$ python -q
>>> import numpy as np
>>> import numpy.linalg as la
>>> np.set_printoptions(precision=2, suppress=True, linewidth=160)
>>> M = np.load("mat.npy")
>>> M
array([[ 0,  2,  0,  5,  0,  3,  1,  0,  0,  0,  0, -4,  0, -2,  0],
       [ 0,  1,  0, -5,  0,  4, -2,  0,  0,  0,  0, -4,  0, -5,  0],
       [ 0,  0,  0,  0, -5,  0,  0,  2, -4, -5,  0,  0, -1,  0,  0],
       [-1,  1,  0, -2,  0, -4,  0,  0,  0,  0,  0,  4,  0, -2,  0],
       [ 0,  0,  0,  0, -4,  0,  0, -2,  0,  4,  0,  0,  3,  0,  0],
       [-4,  2,  0, -3,  0,  2, -2,  0,  0,  0,  0,  3,  0,  4,  0],
       [-5,  5,  0,  3,  0,  0,  4,  0,  0,  0,  0,  0,  0, -1,  0],
       [ 0,  0, -2,  0,  0,  0,  0, -3, -1,  5,  0,  0,  4,  0,  0],
       [ 0,  0,  5,  0,  1,  0,  0, -2,  3,  0,  0,  0, -1,  0,  0],
       [ 0,  0, -3,  0,  4,  0,  0,  4,  1, -3,  0,  0, -2,  0,  0],
       [ 0,  0,  0,  0,  0,  0,  0,  0,  0,  0, -3,  0,  0,  0,  3],
       [-2,  4,  0, -1,  0,  4, -2,  0,  0,  0,  0, -1,  0,  2,  0],
       [ 0,  0,  3,  0, -4,  0,  0,  3,  2,  3,  0,  0,  3,  0,  0],
       [-3,  2,  0, -1,  0, -1, -2,  0,  0,  0,  0, -1,  0, -3,  0],
       [ 0,  0,  0,  0,  0,  0,  0,  0,  0,  0,  0,  0,  0,  0,  0]])
>>> # 3 groups of indices that never mix
>>> la.cond(M) > 100
np.True_
>>> [round(float(x), 2) for x in la.svd(M, compute_uv=False)[:3]]
[12.19, 11.19, 10.11]
>>> r = la.matrix_rank(M)
>>> r
np.int64(14)
>>> N = la.svd(M)[2][r:].T
>>> np.round(M @ N, 2) + 0
array([[0.],
       [0.],
       [0.],
       [0.],
       [0.],
       [0.],
       [0.],
       [0.],
       [0.],
       [0.],
       [0.],
       [0.],
       [0.],
       [0.],
       [0.]])
>>> [int(la.matrix_rank(M[:i])) for i in range(1, len(M) + 1)]
[1, 2, 3, 4, 5, 6, 7, 8, 9, 10, 11, 12, 13, 14, 14]
>>> np.round(N[:, 0] / N[np.abs(N[:, 0]).round(6).argmax(), 0], 2) + 0
array([0., 0., 0., 0., 0., 0., 0., 0., 0., 0., 1., 0., 0., 0., 1.])
>>> la.matrix_rank(M.T @ M), la.matrix_rank(M @ M.T)
(np.int64(14), np.int64(14))
>>> np.allclose(M @ N, 0)
True
>>> rng = np.random.default_rng(70878)
>>> lab = rng.permutation(15)
>>> lab
array([ 8, 12,  3,  5, 10,  6,  7,  4, 11,  1,  0,  2, 14, 13,  9])
>>> B = M[lab][:, lab]
>>> np.diag(B)
array([ 3,  3, -2,  2, -3,  4, -3, -4, -1,  1,  0,  0,  0, -3, -3])
>>> np.trace(B)
np.int64(-6)
>>> J = np.array([[2, -2, 2, -2], [0, -1, 0, -1], [0, 0, 2, -2], [0, 0, 0, -1]])
>>> # triangular
>>> def softmax(z):
...     e = np.exp(z - z.max(axis=-1, keepdims=True))
...     return e / e.sum(axis=-1, keepdims=True)
... 
>>> softmax(J[3] + 4)
array([0.3 , 0.3 , 0.3 , 0.11])
>>> softmax(J[3])
array([0.3 , 0.3 , 0.3 , 0.11])
>>> att = J @ J.T / np.sqrt(4)
>>> softmax(att)[3] @ J
array([ 0.62, -0.81,  1.24, -1.62])
